>>> import numpy as np
>>> np.set_printoptions(precision=2, suppress=True, linewidth=200, floatmode="fixed")
>>> rnd = lambda a: np.round(a, 2) + 0
>>> M = np.load("arr.npy")
>>> M
array([[-12,   5,   2,   6,   0,   6],
       [ -6,   5,  14,   2,  10,   9],
       [  0,   6,  -9,   6,  -6,  -2],
       [ -2,   3,   6,   5,   6,   2],
       [  0,   0,   0,   0,   0,   0],
       [  0,  11, -10,   6,  -2, -10],
       [  0,   5,  -1,   0,   4,  -8],
       [  0,   0,   0,   0,   0,   0],
       [  0,   6,  -9,   6,  -6,  -2],
       [ -1,   7,   3,   8,  10, -17],
       [  0,   0,   0,   0,   0,   0],
       [ -1,   7,   3,   8,  10, -17],
       [ -4,   2,   8,  -3,   4,   7],
       [-10,   6,   0,  14,   2,   1]])
>>> # rows 4 and 7 are equal
>>> Xs = M - M.mean(axis=0)
>>> left, s, Vh = np.linalg.svd(Xs, full_matrices=False)
>>> np.abs(left[:, 0]).argmax()
np.int64(1)
>>> rnd(np.abs(Vh[-1]))
array([0.06, 0.17, 0.63, 0.06, 0.71, 0.24])
>>> np.searchsorted(np.cumsum(s ** 2) / (s ** 2).sum(), 0.9) + 1
np.int64(3)
>>> x0 = np.array([5, 0, -1, 1, -5, -5])
>>> np.linalg.norm(M @ x0) <= np.linalg.norm(M, 2) * np.linalg.norm(x0) + 1e-9
np.True_
>>> M @ x0
array([ -86, -137,   55,  -51,    0,   76,   21,    0,   55,   35,    0,   35,  -86,  -51])
>>> M @ np.eye(6)[5]
array([  6.00,   9.00,  -2.00,   2.00,   0.00, -10.00,  -8.00,   0.00,  -2.00, -17.00,   0.00, -17.00,   7.00,   1.00])
>>> M @ np.ones(6)
array([ 7.00, 34.00, -5.00, 20.00,  0.00, -5.00,  0.00,  0.00, -5.00, 10.00,  0.00, 10.00, 14.00, 13.00])
>>> cov = np.cov(M, rowvar=False)
>>> print(rnd(np.corrcoef(M.T)))
[[ 1.00 -0.10 -0.40 -0.38 -0.16 -0.51]
 [-0.10  1.00 -0.36  0.65  0.05 -0.51]
 [-0.40 -0.36  1.00 -0.26  0.81  0.38]
 [-0.38  0.65 -0.26  1.00  0.03 -0.36]
 [-0.16  0.05  0.81  0.03  1.00 -0.22]
 [-0.51 -0.51  0.38 -0.36 -0.22  1.00]]
>>> np.argwhere(np.triu(np.abs(np.corrcoef(M.T)) > 0.8, 1))
array([[2, 4]])
>>> cov.shape
(6, 6)
>>> rnd(np.corrcoef(M[:, 5], M[:, 2])[0, 1])
np.float64(0.38)
>>> rnd(np.polyfit(M[:, 5], M[:, 2], 1))
array([0.31, 1.18])
>>> np.median(M, axis=0)
array([-0.50,  5.00,  0.00,  5.50,  1.00,  0.00])
>>> print(rnd(np.linalg.eigvalsh(cov)[::-1]))
[90.39 59.78 28.27  4.11  2.79  0.14]
>>> np.argsort(-M.std(axis=0).round(6), kind="stable")
array([5, 2, 4, 3, 0, 1])
>>> D = np.linalg.norm(M[:, None] - M[None], axis=-1)
>>> D.shape
(14, 14)
>>> rnd(np.linalg.norm(M, axis=1))
array([15.65, 21.02, 13.89, 10.68,  0.00, 19.00, 10.30,  0.00, 13.89, 22.63,  0.00, 22.63, 12.57, 18.36])
>>> print(np.flatnonzero(D[10] < D.mean() / 2))
[ 4  7 10]
>>> print(np.unravel_index(D.round(6).argmax(), D.shape))
(np.int64(1), np.int64(5))
>>> print(np.linalg.matrix_rank(D ** 2))
8
>>> rnd(D[:5, :5])
array([[ 0.00, 17.46, 19.13, 13.15, 15.65],
       [17.46,  0.00, 30.97, 12.57, 21.02],
       [19.13, 30.97,  0.00, 19.97, 13.89],
       [13.15, 12.57, 19.97,  0.00, 10.68],
       [15.65, 21.02, 13.89, 10.68,  0.00]])
>>> D[10].round(6).argsort(kind="stable")[:4]
array([ 4,  7, 10,  6])
>>> (D + 1e9 * np.eye(14)).round(6).argmin(axis=1)
array([13, 12,  8, 12,  7,  2,  4,  4,  2, 11,  4,  9,  3,  0])
>>> rnd(np.linalg.norm(M - M.mean(axis=0), axis=1))
array([12.94, 19.60, 13.09,  8.07,  7.38, 15.54,  7.92,  7.38, 13.09, 17.55,  7.38, 17.55, 14.26, 12.86])
>>> Z = M[[4, 0]].astype(float)
>>> for _ in range(3):
...     lab = np.linalg.norm(M[:, None] - Z, axis=-1).argmin(axis=1)
...     Z = np.array([M[lab == j].mean(axis=0) for j in range(2)])
... 
>>> print(lab)
[1 1 0 1 0 0 0 0 0 0 0 0 1 1]
>>> rnd(Z[1] - Z[0])
array([-6.58, -0.47,  8.56,  1.02,  3.29, 11.22])
>>> np.bincount(lab)
array([9, 5])
>>> print(np.abs(Z[1] - Z[0]).argmax())
5
>>> rnd(Z)
array([[-0.22,  4.67, -2.56,  3.78,  1.11, -6.22],
       [-6.80,  4.20,  6.00,  4.80,  4.40,  5.00]])
>>> F = np.load("w.npy")
>>> F
array([[0, 0, 0, 0, 0, 0],
       [0, 0, 0, 1, 0, 0],
       [0, 0, 0, 0, 1, 0],
       [0, 1, 0, 0, 0, 1],
       [0, 0, 1, 0, 0, 0],
       [0, 0, 0, 1, 0, 0]])
>>> w, V = np.linalg.eigh(F)
>>> x0 = np.array([-7, -1, 8, -1, 5, -3])
>>> rnd(V * np.maximum(w, 0) @ V.T)
array([[0.00, 0.00, 0.00, 0.00, 0.00, 0.00],
       [0.00, 0.35, 0.00, 0.50, 0.00, 0.35],
       [0.00, 0.00, 0.50, 0.00, 0.50, 0.00],
       [0.00, 0.50, 0.00, 0.71, 0.00, 0.50],
       [0.00, 0.00, 0.50, 0.00, 0.50, 0.00],
       [0.00, 0.35, 0.00, 0.50, 0.00, 0.35]])
>>> print(rnd(x0 @ F @ x0 / (x0 @ x0)), rnd(w[0]), rnd(w[-1]))
0.59 -1.41 1.41
>>> (np.sign(V[:, -1].round(6)) == np.sign(V[0, -1].round(6))).astype(int)
array([1, 0, 1, 0, 1, 0])
>>> rnd(np.linalg.eigvalsh(F[1:, 1:]))
array([-1.41, -1.00,  0.00,  1.00,  1.41])
>>> rnd(V * np.abs(w) @ V.T)
array([[0.00, 0.00, 0.00, 0.00, 0.00, 0.00],
       [0.00, 0.71, 0.00, 0.00, 0.00, 0.71],
       [0.00, 0.00, 1.00, 0.00, 0.00, 0.00],
       [0.00, 0.00, 0.00, 1.41, 0.00, 0.00],
       [0.00, 0.00, 0.00, 0.00, 1.00, 0.00],
       [0.00, 0.71, 0.00, 0.00, 0.00, 0.71]])
>>> np.allclose(F[:-1].T @ np.linalg.lstsq(F[:-1].T, F[-1])[0], F[-1])
True
>>> np.linalg.lstsq(F[:-1].T, F[-1])[2]
np.int32(4)
>>> left, s, Vh = np.linalg.svd(F)
>>> V = Vh[:(s > 1e-8).sum()]
>>> rng = np.random.default_rng(1226)
>>> x0 = F[2] + 5 * F[3] + rng.integers(2) * np.eye(6)[2]
>>> print(x0)
[0.00 5.00 0.00 0.00 1.00 5.00]
>>> print(rnd(np.linalg.norm(x0 - V.T @ V @ x0)))
0.0
>>> X = np.loadtxt("mat.csv", delimiter=",")
>>> X
array([[ 1.00,  0.70,  0.20, -0.70, -0.10, -0.20, -0.60],
       [-0.60, -0.90, -0.40, -0.60,  1.30, -0.50, -0.40],
       [ 3.00,  0.50, -0.10, -0.30,  1.60, -0.30, -0.10],
       [ 2.00, -0.70,  0.90, -0.90,  0.70,  0.00,  0.10],
       [ 0.40,  0.80,  0.60, -0.60, -0.30,  0.50,  0.00],
       [ 2.00,  1.50, -1.10, -0.20,  1.50, -0.50,  1.00],
       [ 0.60, -3.90,  0.60, -1.50,  3.00,  9.00,  3.30],
       [-1.10, -1.70,  1.80,  0.30,  0.10,  0.30,  0.30],
       [-0.10, -0.90,  1.00, -0.10,  0.40, -0.80, -1.20],
       [ 0.00,  0.90, -1.00, -1.60,  0.30,  0.70,  0.40],
       [-0.10, -0.20, -0.70,  0.30,  0.40, -0.90, -0.70],
       [-0.60, -0.90,  0.50, -1.30, -0.50, -0.40, -0.10]])
>>> # row 6 is much longer than the rest
>>> B = np.c_[X[:, :5] @ np.array([[1, 1, 0, 1, 0],
...     [1, 1, 0, 1, 1],
...     [2, 2, 1, 0, 0],
...     [2, 1, 0, 1, 2],
...     [2, 1, 0, 1, 0]]), np.array([3, 3, 0, 3, 0, 3, 0, 0, 1, 1, 3, 1])]
>>> rnd(B)
array([[ 0.50,  1.30,  0.20,  0.90, -0.70,  3.00],
       [-0.90, -1.60, -0.40, -0.80, -2.10,  3.00],
       [ 5.90,  4.60, -0.10,  4.80, -0.10,  0.00],
       [ 2.70,  2.90,  0.90,  1.10, -2.50,  3.00],
       [ 0.60,  1.50,  0.60,  0.30, -0.40,  0.00],
       [ 3.90,  2.60, -1.10,  4.80,  1.10,  3.00],
       [ 0.90, -0.60,  0.60, -1.80, -6.90,  0.00],
       [ 1.60,  1.20,  1.80, -2.40, -1.10,  0.00],
       [ 1.60,  1.30,  1.00, -0.70, -1.10,  1.00],
       [-3.70, -2.40, -1.00, -0.40, -2.30,  1.00],
       [-0.30, -1.00, -0.70,  0.40,  0.40,  3.00],
       [-4.10, -2.30,  0.50, -3.30, -3.50,  1.00]])
>>> np.linalg.matrix_rank(B)
np.int64(5)
>>> rnd(np.linalg.norm(np.linalg.qr(X)[0].T @ B, axis=0) ** 2 / ((B ** 2).sum(axis=0) + 1e-12))
array([1.00, 1.00, 1.00, 1.00, 1.00, 0.63])
>>> rnd(np.linalg.lstsq(X, B[:, 0])[0])
array([1.00, 1.00, 2.00, 2.00, 2.00, 0.00, 0.00])
>>> np.linalg.matrix_rank(np.c_[X, B])
np.int64(8)
>>> rnd(np.linalg.norm(B - X @ np.linalg.lstsq(X, B)[0], axis=0))
array([0.00, 0.00, 0.00, 0.00, 0.00, 4.22])
